% python3 -q
>>> import numpy as np
>>> from numpy import linalg as LA
>>> np.set_printoptions(precision=2, suppress=True, linewidth=200, floatmode="fixed")
>>> F = np.array([[-1.6, 0.2, -0.8, -0.1, 0.4],
...     [2.1, 1.1, 0.0, 0.4, -1.6],
...     [-0.6, 0.5, 1.5, -1.5, -0.4]])
>>> F[:, 3] *= 10
>>> F
array([[ -1.60,   0.20,  -0.80,  -1.00,   0.40],
       [  2.10,   1.10,   0.00,   4.00,  -1.60],
       [ -0.60,   0.50,   1.50, -15.00,  -0.40]])
>>> # column 3 is much longer than the rest
>>> M2 = F / LA.norm(F, axis=1)
Traceback (most recent call last):
  File "<python-input-7>", line 1, in <module>
    M2 = F / LA.norm(F, axis=1)
         ~~^~~~~~~~~~~~~~~~~~~~
ValueError: operands could not be broadcast together with shapes (3,5) (3,) 
>>> M2 = F / LA.norm(F, axis=1, keepdims=True)
>>> G = M2 @ M2.T
>>> np.round(np.degrees(np.arccos(np.clip(G[1, 0], -1, 1))), 2)
np.float64(138.96)
>>> (G - 2 * np.eye(3)).round(6).argmax(axis=1)
array([2, 0, 0])
>>> (np.abs(G) > 0.9).astype(int)
array([[1, 0, 0],
       [0, 1, 0],
       [0, 0, 1]])
>>> W1 = np.array([[3, 3, 3, 2, 3],
...     [2, 3, 3, 0, 1],
...     [2, 1, 0, 3, 1],
...     [1, 1, 1, 1, 0],
...     [3, 1, 1, 3, 1]])
>>> b = np.array([2, 1, 2, 2, 2])
>>> H = np.maximum(F @ W1 + b, 0)
>>> (H > 0).mean(axis=0)
array([0.33, 0.33, 0.33, 0.33, 0.67])
>>> LA.matrix_rank(H)
np.int64(2)
>>> H
array([[ 0.00,  0.00,  0.00,  0.00,  0.00],
       [ 9.70, 13.00, 14.00,  5.40,  7.80],
       [ 0.00,  0.00,  0.00,  0.00,  1.80]])
>>> cent = np.array([[0, 4, 2], [5, -3, 5], [-4, -4, 1], [2, -4, 2], [1, 2, -5]])
>>> H @ cent
array([[  0.00,   0.00,   0.00],
       [ 27.60, -62.20,  70.20],
       [  1.80,   3.60,  -9.00]])
>>> W1 @ cent
array([[ 10, -11,  13],
       [  4, -11,  17],
       [ 12,  -5,  10],
       [  3,  -7,  10],
       [  8,  -5,  13]])
>>> np.round(LA.norm(F[2], 1), 2), np.round(LA.norm(F[2], np.inf), 2)
(np.float64(18.0), np.float64(15.0))
>>> LA.norm(F, axis=1).argmax()
np.int64(2)
>>> F[2] @ F[1]
np.float64(-60.07)
>>> LA.norm(F, axis=0)
array([ 2.71,  1.22,  1.70, 15.56,  1.70])
>>> round(LA.norm(F, "nuc"), 2)
np.float64(19.94)
>>> x0 = np.array([5, -6, -4, 6, -4])
>>> F @ np.ones(5)
array([ -2.80,   5.60, -14.00])
>>> x0 @ F
Traceback (most recent call last):
  File "<python-input-29>", line 1, in <module>
    x0 @ F
    ~~~^~~
ValueError: matmul: Input operand 1 has a mismatch in its core dimension 0, with gufunc signature (n?,k),(k,m?)->(n?,m?) (size 3 is different from 5)
>>> (F @ x0).argmax()
np.int64(1)
>>> F @ np.eye(5)[1]
array([0.20, 1.10, 0.50])
>>> M2 = np.array([[2, 2, 5], [4, 3, 2], [0, 5, 4], [3, 2, 2], [0, 1, 0]])
>>> LA.matrix_rank(F @ M2)
np.int64(3)
>>> np.einsum("ik,kj->ji", F, M2)
array([[ -5.40,  20.60, -44.20],
       [ -8.20,  13.90, -22.60],
       [-12.80,  20.70, -26.00]])
>>> m1 = np.loadtxt("run10.csv", delimiter=",")
>>> m1
array([[ 0.00,  0.00,  0.00,  1.00,  0.00,  0.00,  0.00,  0.00,  0.00],
       [ 0.00,  0.00,  0.00,  0.00, -2.00,  0.00,  0.00,  0.00,  0.00],
       [ 0.00,  0.00,  1.00,  0.00,  0.00,  0.00,  0.00,  0.00,  0.00],
       [ 0.00,  0.00,  0.00,  0.00,  0.00,  0.00,  0.00,  0.00, -2.00],
       [ 0.00,  0.00,  0.00,  0.00,  0.00,  0.00,  1.00,  0.00,  0.00],
       [ 2.00,  0.00,  0.00,  0.00,  0.00,  0.00,  0.00,  0.00,  0.00],
       [ 0.00,  0.00,  0.00,  0.00,  0.00, -1.00,  0.00,  0.00,  0.00],
       [ 0.00,  0.00,  0.00,  0.00,  0.00,  0.00,  0.00,  0.00,  0.00],
       [ 0.00,  0.00,  0.00,  0.00,  0.00,  0.00,  0.00,  1.00,  0.00]])
>>> round(float(np.trace(LA.pinv(m1) @ m1)), 2)
8.0
>>> LA.lstsq(m1[:-1].T, m1[-1])[2]
np.int32(7)
>>> np.abs(np.diag(LA.qr(m1)[1])) > 1e-9
array([ True, False,  True,  True, False,  True, False,  True, False])
>>> np.unique(m1.round(6), axis=0).shape
(9, 9)
>>> def softmax(z):
...     e = np.exp(z - z.max(axis=-1, keepdims=True))
...     return e / e.sum(axis=-1, keepdims=True)
... 
>>> softmax(m1[6] + 2)
array([0.12, 0.12, 0.12, 0.12, 0.12, 0.04, 0.12, 0.12, 0.12])
>>> np.round(softmax(10 * m1[6]), 2) + 0
array([0.12, 0.12, 0.12, 0.12, 0.12, 0.00, 0.12, 0.12, 0.12])
>>> scores = m1 @ m1.T / np.sqrt(9)
>>> softmax(scores)
array([[0.15, 0.11, 0.11, 0.11, 0.11, 0.11, 0.11, 0.11, 0.11],
       [0.08, 0.32, 0.08, 0.08, 0.08, 0.08, 0.08, 0.08, 0.08],
       [0.11, 0.11, 0.15, 0.11, 0.11, 0.11, 0.11, 0.11, 0.11],
       [0.08, 0.08, 0.08, 0.32, 0.08, 0.08, 0.08, 0.08, 0.08],
       [0.11, 0.11, 0.11, 0.11, 0.15, 0.11, 0.11, 0.11, 0.11],
       [0.08, 0.08, 0.08, 0.08, 0.08, 0.32, 0.08, 0.08, 0.08],
       [0.11, 0.11, 0.11, 0.11, 0.11, 0.11, 0.15, 0.11, 0.11],
       [0.11, 0.11, 0.11, 0.11, 0.11, 0.11, 0.11, 0.11, 0.11],
       [0.11, 0.11, 0.11, 0.11, 0.11, 0.11, 0.11, 0.11, 0.15]])
>>> softmax(scores).round(6).argmax(axis=1)
array([0, 1, 2, 3, 4, 5, 6, 0, 8])
>>> Uu, sig, VT = LA.svd(m1)
>>> vecs = VT[:(sig > 1e-8).sum()]
>>> rng = np.random.default_rng(3)
>>> x0 = m1[8] + -3 * m1[1] + rng.integers(2) * np.eye(9)[3]
>>> x0
array([0.00, 0.00, 0.00, 1.00, 6.00, 0.00, 0.00, 1.00, 0.00])
>>> LA.matrix_rank(np.vstack([m1, x0]))
np.int64(8)
>>> np.diag(vecs.T @ vecs)
array([1.00, 0.00, 1.00, 1.00, 1.00, 1.00, 1.00, 1.00, 1.00])
>>> Uu, sig, VT = LA.svd(m1)
>>> np.argmax(sig[:-1] / (sig[1:] + 1e-6)) + 1
np.int64(8)
>>> M2 = Uu[:, :8] @ np.diag(sig[:8]) @ VT[:8]
>>> np.round(LA.norm(m1 - M2, 2), 2), sig[8]
(np.float64(0.0), np.float64(0.0))
>>> np.round(LA.norm(m1 - M2) / LA.norm(m1), 2)
np.float64(0.0)
>>> LA.matrix_rank(m1, rtol=0.05)
np.int64(8)
>>> m1 @ m1.T
array([[1.00, 0.00, 0.00, 0.00, 0.00, 0.00, 0.00, 0.00, 0.00],
       [0.00, 4.00, 0.00, 0.00, 0.00, 0.00, 0.00, 0.00, 0.00],
       [0.00, 0.00, 1.00, 0.00, 0.00, 0.00, 0.00, 0.00, 0.00],
       [0.00, 0.00, 0.00, 4.00, 0.00, 0.00, 0.00, 0.00, 0.00],
       [0.00, 0.00, 0.00, 0.00, 1.00, 0.00, 0.00, 0.00, 0.00],
       [0.00, 0.00, 0.00, 0.00, 0.00, 4.00, 0.00, 0.00, 0.00],
       [0.00, 0.00, 0.00, 0.00, 0.00, 0.00, 1.00, 0.00, 0.00],
       [0.00, 0.00, 0.00, 0.00, 0.00, 0.00, 0.00, 0.00, 0.00],
       [0.00, 0.00, 0.00, 0.00, 0.00, 0.00, 0.00, 0.00, 1.00]])
>>> LA.norm(m1, axis=0)
array([2.00, 0.00, 1.00, 1.00, 2.00, 1.00, 1.00, 1.00, 2.00])
>>> LA.pinv(m1)
array([[ 0.00,  0.00,  0.00,  0.00,  0.00,  0.50,  0.00,  0.00,  0.00],
       [ 0.00,  0.00,  0.00,  0.00,  0.00,  0.00,  0.00,  0.00,  0.00],
       [ 0.00,  0.00,  1.00,  0.00,  0.00,  0.00,  0.00,  0.00,  0.00],
       [ 1.00,  0.00,  0.00,  0.00,  0.00,  0.00,  0.00,  0.00,  0.00],
       [ 0.00, -0.50,  0.00,  0.00,  0.00,  0.00,  0.00,  0.00,  0.00],
       [ 0.00,  0.00,  0.00,  0.00,  0.00,  0.00, -1.00,  0.00,  0.00],
       [ 0.00,  0.00,  0.00,  0.00,  1.00,  0.00,  0.00,  0.00,  0.00],
       [ 0.00,  0.00,  0.00,  0.00,  0.00,  0.00,  0.00,  0.00,  1.00],
       [ 0.00,  0.00,  0.00, -0.50,  0.00,  0.00,  0.00,  0.00,  0.00]])
>>> m1.T @ m1
array([[4.00, 0.00, 0.00, 0.00, 0.00, 0.00, 0.00, 0.00, 0.00],
       [0.00, 0.00, 0.00, 0.00, 0.00, 0.00, 0.00, 0.00, 0.00],
       [0.00, 0.00, 1.00, 0.00, 0.00, 0.00, 0.00, 0.00, 0.00],
       [0.00, 0.00, 0.00, 1.00, 0.00, 0.00, 0.00, 0.00, 0.00],
       [0.00, 0.00, 0.00, 0.00, 4.00, 0.00, 0.00, 0.00, 0.00],
       [0.00, 0.00, 0.00, 0.00, 0.00, 1.00, 0.00, 0.00, 0.00],
       [0.00, 0.00, 0.00, 0.00, 0.00, 0.00, 1.00, 0.00, 0.00],
       [0.00, 0.00, 0.00, 0.00, 0.00, 0.00, 0.00, 1.00, 0.00],
       [0.00, 0.00, 0.00, 0.00, 0.00, 0.00, 0.00, 0.00, 4.00]])
>>> u = np.array([1, 2, 2, 1, 1])
>>> v = np.array([2, 1, 4, 2, 3])
>>> K = np.outer(u, v)
>>> K
array([[2, 1, 4, 2, 3],
       [4, 2, 8, 4, 6],
       [4, 2, 8, 4, 6],
       [2, 1, 4, 2, 3],
       [2, 1, 4, 2, 3]])
>>> # rows 1 and 2 are equal
>>> proj = np.triu(np.array([[2, 2, 1, 2, -1],
...     [-1, 2, 0, 1, -2],
...     [0, 1, 1, -2, 2],
...     [-1, 1, -1, 2, -1],
...     [1, -1, 1, -1, 2]]), 1) + np.eye(5)
>>> M2 = proj @ K @ LA.inv(proj)
>>> np.round(LA.det(M2), 2)
np.float64(0.0)
>>> proj @ K - K @ proj
array([[14.00,  3.00, 26.00, 17.00, 19.00],
       [-2.00, -9.00, -8.00,  4.00, -7.00],
       [ 0.00, -8.00, -4.00,  6.00, -4.00],
       [-2.00, -5.00, -6.00,  1.00, -5.00],
       [ 0.00, -4.00, -2.00,  3.00, -2.00]])
>>> LA.matrix_rank(M2)
np.int64(1)
>>> np.trace(M2), np.trace(K)
(np.float64(17.0), np.int64(17))
>>> [round(float(x), 2) for x in LA.svd(K, compute_uv=False)[:3]]
[19.34, 0.0, 0.0]
>>> A = np.array([[0.0, 0.0, 0.0, 2.0],
...     [0.0, 2.0, 0.0, 0.0],
...     [0.0, 0.0, 0.0, 0.0],
...     [0.0, 0.0, 0.0, 2.0]])
>>> # rows and columns are dependent
>>> (A != 0).astype(int)
array([[0, 0, 0, 1],
       [0, 1, 0, 0],
       [0, 0, 0, 0],
       [0, 0, 0, 1]])
>>> M2 = np.array([[-1, -1], [-2, 0], [-2, -1], [-1, 2]])
>>> M2.T @ A.T
array([[-2.00, -4.00,  0.00, -2.00],
       [ 4.00,  0.00,  0.00,  4.00]])
>>> LA.matrix_rank(A @ M2)
np.int64(2)
>>> np.einsum("ik,kj->ji", A, M2)
array([[-2.00, -4.00,  0.00, -2.00],
       [ 4.00,  0.00,  0.00,  4.00]])
>>> np.einsum("ij,ij->i", A, A)
array([4.00, 4.00, 0.00, 4.00])
>>> LA.matrix_rank(np.vstack([A, M2.T]))
np.int64(4)
>>> np.einsum("ij->j", A)
array([0.00, 2.00, 0.00, 4.00])
>>> np.vstack([A, M2.T]).shape
(6, 4)
>>> Uu, sig, VT = LA.svd(A)
>>> np.argmax(sig[:-1] / (sig[1:] + 1e-6)) + 1
np.int64(2)
>>> M2 = Uu[:, :2] @ np.diag(sig[:2]) @ VT[:2]
>>> round(np.abs(A - M2).max(), 2)
np.float64(0.0)
>>> LA.matrix_rank(M2)
np.int64(2)
>>> LA.matrix_rank(A, rtol=0.05)
np.int64(2)
>>> np.round(LA.norm(A - M2, 2), 2), sig[2]
(np.float64(0.0), np.float64(0.0))
>>> LA.matrix_power(A - np.diag(np.diag(A)), 4)
array([[0.00, 0.00, 0.00, 0.00],
       [0.00, 0.00, 0.00, 0.00],
       [0.00, 0.00, 0.00, 0.00],
       [0.00, 0.00, 0.00, 0.00]])
>>> np.prod(np.diag(A)), round(LA.det(A), 2)
(np.float64(0.0), np.float64(0.0))
>>> np.sort(LA.eigvals(A))
array([0.00, 0.00, 2.00, 2.00])
>>> A @ A
array([[0.00, 0.00, 0.00, 4.00],
       [0.00, 4.00, 0.00, 0.00],
       [0.00, 0.00, 0.00, 0.00],
       [0.00, 0.00, 0.00, 4.00]])
>>> rank = LA.matrix_rank(A)
>>> rank
np.int64(2)
>>> N = LA.svd(A)[2][rank:].T
>>> N @ N.T
array([[1.00, 0.00, 0.00, 0.00],
       [0.00, 0.00, 0.00, 0.00],
       [0.00, 0.00, 1.00, 0.00],
       [0.00, 0.00, 0.00, 0.00]])
>>> [int(LA.matrix_rank(A[:, :j + 1])) for j in range(4)]
[0, 1, 1, 2]
>>> np.allclose(A @ N, 0)
True
>>> data = np.load("arr.npy")
>>> data
array([[ 0.10, -0.07,  0.01, -0.11, -0.14,  0.04,  0.04,  0.01],
       [-1.75, -1.67, -1.44, -5.24,  7.27, -0.03,  0.99,  1.40],
       [-3.22, -2.25, -1.36, -4.03,  7.99, -1.19,  1.82,  2.04],
       [-1.52, -0.87, -0.51, -0.92,  2.86, -0.88,  0.95,  0.95],
       [-0.41, -0.96, -1.11, -6.01,  7.07,  1.19, -0.04,  0.45],
       [-1.33, -0.95, -0.55, -1.13,  2.86, -1.14,  1.12,  0.95],
       [-1.51, -0.54, -0.04,  1.01,  0.42, -1.37,  1.01,  0.69],
       [-1.51, -0.96, -0.58, -1.13,  2.80, -0.81,  0.93,  0.85],
       [-4.44, -2.25, -1.07, -1.10,  5.68, -3.20,  3.04,  2.60],
       [ 0.02,  0.08,  0.04, -0.09,  0.16, -0.06,  0.03,  0.08],
       [-2.88, -1.55, -0.47, -0.08,  3.20, -2.21,  2.04,  1.59],
       [-4.54, -2.76, -1.55, -2.99,  8.35, -2.76,  3.01,  2.74],
       [-3.26, -2.11, -1.32, -3.88,  7.79, -1.31,  2.01,  1.98],
       [-0.39, -1.01, -1.30, -6.13,  6.85,  1.18,  0.09,  0.60],
       [-4.19, -2.15, -0.86,  0.76,  3.53, -3.57,  3.10,  2.30],
       [-4.42, -2.45, -1.03, -1.18,  5.78, -2.96,  3.05,  2.55],
       [-0.29, -0.65, -0.82, -4.04,  4.70,  0.75,  0.00,  0.38],
       [-1.25, -0.46, -0.10,  0.82,  0.32, -1.23,  1.00,  0.78],
       [-1.78, -1.51, -1.19, -5.02,  7.21, -0.06,  0.93,  1.43],
       [-0.03,  0.00, -0.11,  0.10,  0.07, -0.19,  0.06,  0.05],
       [-2.96, -1.46, -0.55, -0.09,  3.10, -2.29,  1.92,  1.56],
       [-3.01, -1.20, -0.22,  1.84,  0.68, -2.60,  1.97,  1.33],
       [-2.99, -1.22, -0.67,  0.04,  3.02, -2.14,  1.96,  1.57],
       [-4.53, -2.77, -1.47, -3.00,  8.16, -2.85,  2.99,  2.90],
       [ 0.04, -0.33, -0.12, -1.93,  2.11,  0.41, -0.07,  0.09],
       [-3.06, -2.23, -1.33, -4.05,  7.72, -1.47,  2.26,  1.94],
       [-1.45, -0.78, -0.48, -0.90,  2.65, -0.93,  1.12,  0.76],
       [-3.04, -1.70, -0.84, -2.05,  5.47, -1.89,  1.91,  1.93],
       [-2.92, -1.62, -0.64,  0.01,  3.21, -2.14,  2.15,  1.64],
       [-4.35, -2.46, -1.06, -1.02,  5.85, -3.00,  2.84,  2.43],
       [-4.43, -2.45, -1.29, -1.05,  5.66, -3.03,  3.10,  2.74],
       [-1.60, -1.19, -0.93, -3.11,  5.17, -0.50,  1.09,  1.20]])
>>> labels = data[:, 5] > np.median(data[:, 5])
>>> u = data[labels].mean(axis=0) - data[~labels].mean(axis=0)
>>> labels.astype(int)
array([1, 1, 1, 1, 1, 1, 0, 1, 0, 1, 0, 0, 0, 1, 0, 0, 1, 1, 1, 1, 0, 0, 0, 0, 1, 0, 1, 0, 0, 0, 0, 1])
>>> u
array([ 2.51,  1.08,  0.24, -1.38, -1.10,  2.21, -1.77, -1.28])
